>>> import numpy as np
>>> from numpy import linalg as LA
>>> np.set_printoptions(suppress=True, linewidth=140)
>>> X = np.load("x.npy")
>>> X
array([[ 59,  21, -19,  -1,  -4],
       [ 21,  56, -23,  -3,  -5],
       [-19, -23,  35,  15,  -7],
       [ -1,  -3,  15,  55,   9],
       [ -4,  -5,  -7,   9,  59]])
>>> O, Rm = LA.qr(X)
>>> np.trace(O @ O.T)
np.float64(5.0)
>>> np.round(O.T @ O, 2) + 0
array([[1., 0., 0., 0., 0.],
       [0., 1., 0., 0., 0.],
       [0., 0., 1., 0., 0.],
       [0., 0., 0., 1., 0.],
       [0., 0., 0., 0., 1.]])
>>> np.allclose(Rm.T @ Rm, X.T @ X)
True
>>> np.round(O @ Rm, 2)
array([[ 59.,  21., -19.,  -1.,  -4.],
       [ 21.,  56., -23.,  -3.,  -5.],
       [-19., -23.,  35.,  15.,  -7.],
       [ -1.,  -3.,  15.,  55.,   9.],
       [ -4.,  -5.,  -7.,   9.,  59.]])
>>> x = np.array([9, 7, 2, 4, -2])
>>> LA.norm(X @ x) <= LA.norm(X, 2) * LA.norm(x) + 1e-9
np.True_
>>> X @ x
array([ 644,  533, -188,  202, -167])
>>> F = np.load("sample19.npy")
>>> F.round(2) + 0
array([[0.  , 0.  , 0.02, 0.03, 0.02, 0.01, 0.02, 0.02, 0.03, 0.  , 0.  , 0.01],
       [0.  , 0.  , 0.02, 0.03, 0.02, 0.01, 0.02, 0.02, 0.03, 0.  , 0.  , 0.01],
       [0.02, 0.02, 0.11, 0.16, 0.11, 0.07, 0.11, 0.11, 0.16, 0.02, 0.02, 0.07],
       [0.03, 0.03, 0.16, 0.22, 0.16, 0.1 , 0.16, 0.16, 0.22, 0.03, 0.03, 0.1 ],
       [0.02, 0.02, 0.11, 0.16, 0.11, 0.07, 0.11, 0.11, 0.16, 0.02, 0.02, 0.07],
       [0.01, 0.01, 0.07, 0.1 , 0.07, 0.04, 0.07, 0.07, 0.1 , 0.01, 0.01, 0.04],
       [0.02, 0.02, 0.11, 0.16, 0.11, 0.07, 0.11, 0.11, 0.16, 0.02, 0.02, 0.07],
       [0.02, 0.02, 0.11, 0.16, 0.11, 0.07, 0.11, 0.11, 0.16, 0.02, 0.02, 0.07],
       [0.03, 0.03, 0.16, 0.22, 0.16, 0.1 , 0.16, 0.16, 0.22, 0.03, 0.03, 0.1 ],
       [0.  , 0.  , 0.02, 0.03, 0.02, 0.01, 0.02, 0.02, 0.03, 0.  , 0.  , 0.01],
       [0.  , 0.  , 0.02, 0.03, 0.02, 0.01, 0.02, 0.02, 0.03, 0.  , 0.  , 0.01],
       [0.01, 0.01, 0.07, 0.1 , 0.07, 0.04, 0.07, 0.07, 0.1 , 0.01, 0.01, 0.04]])
>>> left, sigma, Vt = LA.svd(F)
>>> np.argmax(sigma[:-1] / (sigma[1:] + 1e-6)) + 1
np.int64(1)
>>> sigma.round(2) + 0
array([1., 0., 0., 0., 0., 0., 0., 0., 0., 0., 0., 0.])
>>> A2 = left[:, :1] @ np.diag(sigma[:1]) @ Vt[:1]
>>> round(float(np.abs(F - A2).max()), 2)
0.0
>>> A2.round(2) + 0
array([[0.  , 0.  , 0.02, 0.03, 0.02, 0.01, 0.02, 0.02, 0.03, 0.  , 0.  , 0.01],
       [0.  , 0.  , 0.02, 0.03, 0.02, 0.01, 0.02, 0.02, 0.03, 0.  , 0.  , 0.01],
       [0.02, 0.02, 0.11, 0.16, 0.11, 0.07, 0.11, 0.11, 0.16, 0.02, 0.02, 0.07],
       [0.03, 0.03, 0.16, 0.22, 0.16, 0.1 , 0.16, 0.16, 0.22, 0.03, 0.03, 0.1 ],
       [0.02, 0.02, 0.11, 0.16, 0.11, 0.07, 0.11, 0.11, 0.16, 0.02, 0.02, 0.07],
       [0.01, 0.01, 0.07, 0.1 , 0.07, 0.04, 0.07, 0.07, 0.1 , 0.01, 0.01, 0.04],
       [0.02, 0.02, 0.11, 0.16, 0.11, 0.07, 0.11, 0.11, 0.16, 0.02, 0.02, 0.07],
       [0.02, 0.02, 0.11, 0.16, 0.11, 0.07, 0.11, 0.11, 0.16, 0.02, 0.02, 0.07],
       [0.03, 0.03, 0.16, 0.22, 0.16, 0.1 , 0.16, 0.16, 0.22, 0.03, 0.03, 0.1 ],
       [0.  , 0.  , 0.02, 0.03, 0.02, 0.01, 0.02, 0.02, 0.03, 0.  , 0.  , 0.01],
       [0.  , 0.  , 0.02, 0.03, 0.02, 0.01, 0.02, 0.02, 0.03, 0.  , 0.  , 0.01],
       [0.01, 0.01, 0.07, 0.1 , 0.07, 0.04, 0.07, 0.07, 0.1 , 0.01, 0.01, 0.04]])
>>> round(float(LA.norm(F - A2, 2)), 2), round(sigma[1], 2)
(0.0, np.float64(0.0))
>>> round(LA.norm(F - A2) / LA.norm(F), 2)
np.float64(0.0)
>>> m1 = np.load("a.npy")
>>> m1
array([[ -0.99,   0.58,  -3.82,  14.26,  -3.4 ,   2.2 ,  -1.47,   5.68,  -1.16,  11.34],
       [ -3.94,  -5.65,   1.22,  -4.8 ,  -3.61,   6.99,   6.5 ,  -1.17, -14.69,  -2.6 ],
       [ 11.12,   7.18,  -1.86,   3.32,  -4.23,   3.07,   5.27,   2.62,   9.56,   7.54],
       [  3.48,  -0.38,  -9.51,   0.87,  10.24, -11.66,   6.91,  -0.76,  -2.43,   1.25],
       [ -3.04,   2.79, -12.12,  -9.78,  -2.94,   1.25,  -1.03,   8.88,  -1.37,   6.96],
       [ 11.52,   5.11,   3.79,  -2.23,   0.93, -11.1 ,  -5.34,   3.  ,   7.11,  -3.12],
       [ -6.34,  -2.51,   6.48,   3.65,  -4.01,   5.77,   2.39,   6.76,  10.06,  -9.81],
       [-12.24,   3.72,   5.42,  -4.51,  -1.9 ,  11.92,   1.43,  -5.83,   0.36,  -2.23],
       [ -8.8 ,   8.57,  -2.4 ,   6.65, -10.13,   1.87,  -7.41,  -1.76,   5.92,   0.11],
       [ -5.78, -11.18,  -5.96,  -0.97,  -5.31,   7.88,  -0.71,  -3.18,  -9.52,   3.69],
       [ -2.65,   3.29,   6.2 ,  -6.78,   1.04,  -7.28,   3.2 ,   4.29,   3.32,  14.28],
       [-14.47,   0.67,   1.57,   2.16,   4.16,   0.58,   4.02,  -1.56,  -7.8 ,  -9.27],
       [-13.05,   0.22,  -3.3 ,   0.27,  -7.58,   0.08,   3.21,   6.08,   4.77,   9.55],
       [-15.4 ,  -6.62,  -0.73,  -9.44,   1.31,  -1.7 ,  -0.56,  -0.45,  -2.48,  -4.25],
       [ -7.29,   6.25, -12.14,  -4.7 ,  -4.46,   2.41,  -7.14,   5.13,  -0.64,  -5.91],
       [ -8.88,   0.61,   4.3 ,  -1.49,  -1.22,   1.53,   1.15,   7.85, -13.19,  -7.71],
       [ -1.7 ,   5.37,  -5.81,  -6.84,  -4.29,  -1.  ,  -9.71,   7.36,  10.19,   4.01],
       [  6.36,   1.25,   8.64,  10.32,   5.64,  -2.08,   4.06, -10.09,  -1.58,   4.43],
       [  1.24,   5.74, -11.39,   4.32,   8.45,  -8.55,  -8.52,  -0.51,  -0.06,   0.03],
       [  0.9 ,  -4.27,   2.4 ,  -3.91,   1.5 ,   6.5 ,  -2.54,  -7.52, -12.42,  -9.9 ],
       [ -4.5 ,  -8.82,   2.01,   4.09,  -3.89, -15.99,   0.5 ,  -2.7 ,   0.93,   1.42],
       [  0.2 ,   9.94,  -9.46,  -5.87,  -3.32,  -1.15,  -1.97,   3.34,  11.77,  -3.36],
       [ -1.59,  -6.36,   8.38,   8.36,  -6.15,   2.67,  -1.26,  -1.65,   5.4 , -11.76],
       [ -7.6 ,   3.28,  -8.69,  -2.01,  -5.32,   6.82,  -7.49, -10.25,  -3.52,  -1.84],
       [  2.88,  -5.42,  -0.41, -10.18,   6.74,   8.09,   2.72,   5.15,  -2.88, -10.28],
       [ -4.89,  -1.37,  -1.23,   4.7 ,   4.46,  -9.38,  -9.4 ,   3.48,   9.71,   6.93],
       [ -4.66, -10.63,   0.83,  -0.55,  -9.41,  -0.85,  -3.38,  -7.04,  -7.11,  -7.97],
       [ -3.8 ,  -1.89,  -7.32, -11.41,   6.59,   1.72,  -1.83,   4.47, -11.32,  -0.64],
       [  2.04,  -4.42,   2.03,  -3.45, -14.25,   7.13,  -0.05,   9.64,   2.17,  -2.97],
       [  0.87,  11.3 ,   0.82,   1.47,  12.21,   2.17,  -3.95,  -1.39,   5.94,   7.88],
       [-11.03,  -5.98,  -5.8 ,  -2.84,   6.31,   8.74,  -2.07,   7.5 ,  -1.36,  -4.7 ],
       [ 14.92,  -1.24,   3.62,  -4.41,  -5.31,  -0.89,  -4.21,  -8.28,   0.53,  -5.28],
       [ -0.34,   9.69,  -6.3 ,  -5.69,   7.73,   9.97,   2.95,   2.98,   7.56,   0.17],
       [  8.05,   5.8 ,   9.55,  -4.04,  -5.59,  -6.28,  -4.96,   2.7 ,  -8.32,  -4.69],
       [ -3.06,  12.73, -11.65,   2.89,   2.62,  -4.32,   3.88,  -0.97,   0.7 ,   6.51],
       [  8.87,   3.41,   4.78,  -9.36,  -7.73,  -3.02,  -9.89,   3.23,   4.67,   0.58],
       [ -4.89,   1.98,  -2.96,  -6.58,  -2.12,   3.74,  -5.34, -12.27,  10.08,   4.55],
       [  2.38,   1.57,   6.19,   9.62,  -0.75,   8.44,   0.53,  -3.42,  12.1 ,  -5.54],
       [ -4.86,  -7.  ,   7.81,   9.71,   4.76,   0.83,  11.02,  -3.43,   1.06,   3.82]])
>>> Ac = (m1 - m1.mean(axis=0)) / m1.std(axis=0)
>>> np.argwhere(np.abs(Ac) > 2)
array([[ 0,  3],
       [ 1,  8],
       [10,  9],
       [20,  5],
       [28,  4],
       [29,  4],
       [31,  0],
       [34,  1],
       [36,  7],
       [38,  6]])
>>> np.round(Ac.std(axis=0), 2)
array([1., 1., 1., 1., 1., 1., 1., 1., 1., 1.])
>>> coef = LA.lstsq(np.delete(Ac, 3, axis=1), Ac[:, 3])[0]
>>> coef.round(2)
array([-0.1 , -0.03,  0.19, -0.01, -0.15,  0.23, -0.23,  0.26,  0.1 ])
>>> round(1 - np.var(Ac[:, 3] - np.delete(Ac, 3, axis=1) @ coef), 2)
np.float64(0.24)
>>> D = LA.norm(m1[:, None] - m1[None], axis=-1)
>>> (D + 1e9 * np.eye(39)).round(6).argmin(axis=1)
array([12,  9, 21, 18, 14, 35, 22, 23, 23,  1, 12, 15,  4, 11,  4, 11, 21, 38,  3,  1, 25, 16,  6, 14, 27, 18, 19,  4,  6, 32, 13, 35, 21,
       35, 18,  5, 23, 22, 17])
>>> LA.matrix_rank(D ** 2)
np.int64(12)
>>> D.mean(axis=1).argmax()
np.int64(17)
>>> mat = np.load("case9.npy")
>>> mat
array([[-0.55, -0.51, -0.52, -1.12,  0.53, -0.6 ,  0.55,  0.03,  0.02, -0.56, -0.58, -0.01, -0.52,  0.55],
       [ 0.56,  0.55,  0.53,  1.12, -0.54,  0.57, -0.58,  0.03,  0.  ,  0.54,  0.54,  0.01,  0.53, -0.55],
       [-0.83, -0.84, -0.86, -1.67,  0.89, -0.87,  0.86, -0.02, -0.01, -0.81, -0.81,  0.  , -0.86,  0.83],
       [ 2.52,  2.59,  2.56,  5.16, -2.6 ,  2.56, -2.55,  0.  ,  0.02,  2.57,  2.54,  0.01,  2.56, -2.55],
       [ 0.07,  0.05,  0.09,  0.15, -0.08,  0.07, -0.06,  0.01,  0.01,  0.04,  0.05, -0.02,  0.08, -0.05],
       [ 0.54,  0.54,  0.54,  1.06, -0.53,  0.52, -0.51, -0.03, -0.04,  0.57,  0.51,  0.01,  0.55, -0.52],
       [-0.79, -0.77, -0.73, -1.52,  0.76, -0.74,  0.76,  0.03, -0.02, -0.76, -0.74,  0.  , -0.73,  0.79],
       [ 0.3 ,  0.3 ,  0.27,  0.6 , -0.31,  0.3 , -0.32, -0.01, -0.01,  0.3 ,  0.29, -0.03,  0.3 , -0.35],
       [-0.07, -0.03, -0.07, -0.14,  0.1 , -0.08,  0.09,  0.01,  0.  , -0.07, -0.05, -0.01, -0.07,  0.05],
       [ 1.92,  1.91,  1.91,  3.82, -1.9 ,  1.93, -1.91,  0.03, -0.01,  1.9 ,  1.88,  0.  ,  1.92, -1.93],
       [-0.68, -0.69, -0.7 , -1.37,  0.69, -0.68,  0.66, -0.02, -0.01, -0.67, -0.66, -0.02, -0.66,  0.67],
       [-0.35, -0.36, -0.37, -0.75,  0.38, -0.37,  0.33, -0.02, -0.01, -0.35, -0.35, -0.01, -0.36,  0.37],
       [ 0.58,  0.56,  0.59,  1.18, -0.57,  0.56, -0.57,  0.06,  0.03,  0.55,  0.57,  0.05,  0.54, -0.55],
       [-0.27, -0.28, -0.29, -0.52,  0.21, -0.3 ,  0.25, -0.02, -0.03, -0.27, -0.31, -0.01, -0.26,  0.26],
       [ 0.44,  0.44,  0.42,  0.83, -0.43,  0.41, -0.38,  0.05,  0.03,  0.44,  0.45,  0.  ,  0.4 , -0.43],
       [ 0.68,  0.67,  0.69,  1.33, -0.69,  0.66, -0.69,  0.  ,  0.04,  0.69,  0.69,  0.01,  0.68, -0.69],
       [-0.19, -0.21, -0.21, -0.36,  0.24, -0.21,  0.22, -0.01, -0.01, -0.22, -0.21,  0.03, -0.22,  0.2 ],
       [-1.03, -1.04, -1.  , -2.04,  1.07, -1.06,  1.  ,  0.03,  0.01, -1.03, -1.06,  0.03, -1.01,  1.02],
       [ 1.88,  1.86,  1.87,  3.69, -1.88,  1.84, -1.85,  0.  ,  0.01,  1.89,  1.88,  0.01,  1.88, -1.88],
       [-1.48, -1.49, -1.5 , -2.96,  1.47, -1.47,  1.5 ,  0.  ,  0.02, -1.47, -1.46,  0.03, -1.44,  1.45],
       [ 0.21,  0.2 ,  0.2 ,  0.39, -0.21,  0.21, -0.23,  0.02,  0.  ,  0.18,  0.22,  0.01,  0.2 , -0.24],
       [-0.82, -0.8 , -0.79, -1.61,  0.81, -0.78,  0.83, -0.01,  0.03, -0.8 , -0.81, -0.02, -0.79,  0.8 ],
       [ 1.07,  1.11,  1.11,  2.17, -1.08,  1.06, -1.09, -0.02, -0.02,  1.06,  1.09,  0.05,  1.05, -1.07],
       [ 2.32,  2.33,  2.33,  4.69, -2.32,  2.33, -2.33,  0.01,  0.  ,  2.33,  2.35, -0.01,  2.33, -2.29],
       [-0.18, -0.17, -0.17, -0.38,  0.17, -0.16,  0.19, -0.01, -0.01, -0.13, -0.16,  0.03, -0.18,  0.19],
       [ 0.37,  0.38,  0.36,  0.73, -0.39,  0.41, -0.37,  0.04,  0.  ,  0.37,  0.37, -0.01,  0.4 , -0.39],
       [-0.05, -0.05, -0.05, -0.05,  0.03, -0.04,  0.05, -0.03,  0.03, -0.03, -0.04,  0.  , -0.04,  0.04],
       [-0.32, -0.33, -0.33, -0.69,  0.36, -0.36,  0.35, -0.02, -0.01, -0.34, -0.34, -0.01, -0.39,  0.36],
       [ 0.27,  0.28,  0.35,  0.54, -0.27,  0.27, -0.24, -0.02,  0.01,  0.25,  0.28,  0.  ,  0.27, -0.28],
       [ 0.21,  0.18,  0.18,  0.4 , -0.2 ,  0.23, -0.18, -0.04,  0.  ,  0.19,  0.19, -0.05,  0.21, -0.22],
       [-1.11, -1.08, -1.09, -2.17,  1.1 , -1.06,  1.13, -0.01,  0.03, -1.06, -1.06,  0.01, -1.01,  1.05],
       [-0.07, -0.03, -0.04, -0.12,  0.07, -0.08,  0.09,  0.  , -0.02, -0.07, -0.06,  0.  , -0.04,  0.05],
       [ 0.38,  0.32,  0.31,  0.7 , -0.37,  0.39, -0.32,  0.  ,  0.  ,  0.34,  0.33, -0.01,  0.38, -0.33],
       [ 0.73,  0.72,  0.71,  1.41, -0.7 ,  0.71, -0.69, -0.02,  0.02,  0.69,  0.68,  0.02,  0.72, -0.69],
       [ 1.92,  1.92,  1.92,  3.86, -1.95,  1.9 , -1.91, -0.04, -0.01,  1.95,  1.91,  0.  ,  1.92, -1.92],
       [-0.54, -0.52, -0.54, -1.07,  0.5 , -0.55,  0.55, -0.01, -0.03, -0.53, -0.53, -0.03, -0.53,  0.48],
       [-0.3 , -0.27, -0.32, -0.59,  0.27, -0.31,  0.29, -0.04,  0.  , -0.27, -0.29,  0.01, -0.28,  0.3 ],
       [ 0.13,  0.12,  0.15,  0.29, -0.14,  0.13, -0.15,  0.  ,  0.01,  0.08,  0.12, -0.01,  0.19, -0.15],
       [ 1.47,  1.47,  1.47,  2.92, -1.48,  1.45, -1.45,  0.  ,  0.  ,  1.45,  1.44, -0.02,  1.49, -1.46],
       [ 0.41,  0.44,  0.44,  0.86, -0.42,  0.43, -0.45,  0.02, -0.03,  0.4 ,  0.44, -0.02,  0.38, -0.45],
       [ 0.69,  0.68,  0.68,  1.36, -0.72,  0.67, -0.7 , -0.03,  0.02,  0.67,  0.69,  0.  ,  0.69, -0.63],
       [-1.63, -1.61, -1.56, -3.23,  1.61, -1.59,  1.62, -0.01,  0.  , -1.62, -1.62, -0.03, -1.64,  1.63],
       [-2.24, -2.3 , -2.28, -4.51,  2.32, -2.26,  2.24,  0.02, -0.04, -2.3 , -2.27, -0.02, -2.27,  2.27],
       [-0.81, -0.82, -0.81, -1.59,  0.81, -0.82,  0.83, -0.01, -0.01, -0.77, -0.8 , -0.01, -0.85,  0.82],
       [-0.92, -0.96, -0.89, -1.82,  0.91, -0.9 ,  0.91,  0.  ,  0.02, -0.86, -0.87, -0.02, -0.89,  0.86],
       [ 1.24,  1.26,  1.26,  2.56, -1.3 ,  1.28, -1.3 ,  0.06, -0.03,  1.22,  1.27,  0.  ,  1.29, -1.27]])
>>> W1 = np.array([[-3, 1, -2, -2, -2],
...     [1, 1, -2, 3, -3],
...     [2, -3, 0, -2, 1],
...     [-3, -2, 2, -1, 1],
...     [0, -3, -2, -2, -2],
...     [-1, 1, 2, 3, 0],
...     [3, -1, -3, -2, -3],
...     [-1, 3, 2, 3, -3],
...     [3, 3, -2, 1, 3],
...     [-2, 2, -2, 1, 1],
...     [-1, 1, 3, -2, -2],
...     [0, 3, 2, 1, 0],
...     [2, -1, -2, 0, -1],
...     [-3, -2, 3, 1, 0]])
>>> coef = np.array([1, -3, -5, -3, 6])
>>> act = np.maximum(mat @ W1 + coef, 0)
>>> np.round((act > 0).mean(axis=0), 2)
array([0.52, 0.17, 0.11, 0.11, 1.  ])
>>> basis = np.array([[1, 1], [1, 2], [-1, 3], [-2, -3], [3, 0]])
>>> W1 @ basis
array([[ -2,  -1],
       [-11, -12],
       [  6,   2],
       [ -2,   2],
       [ -3,  -6],
       [ -8,  -2],
       [  0,  -2],
       [-15,   2],
       [ 15,   0],
       [  3,  -7],
       [ -5,  16],
       [ -1,   9],
       [  0,  -6],
       [-10,  -1]])
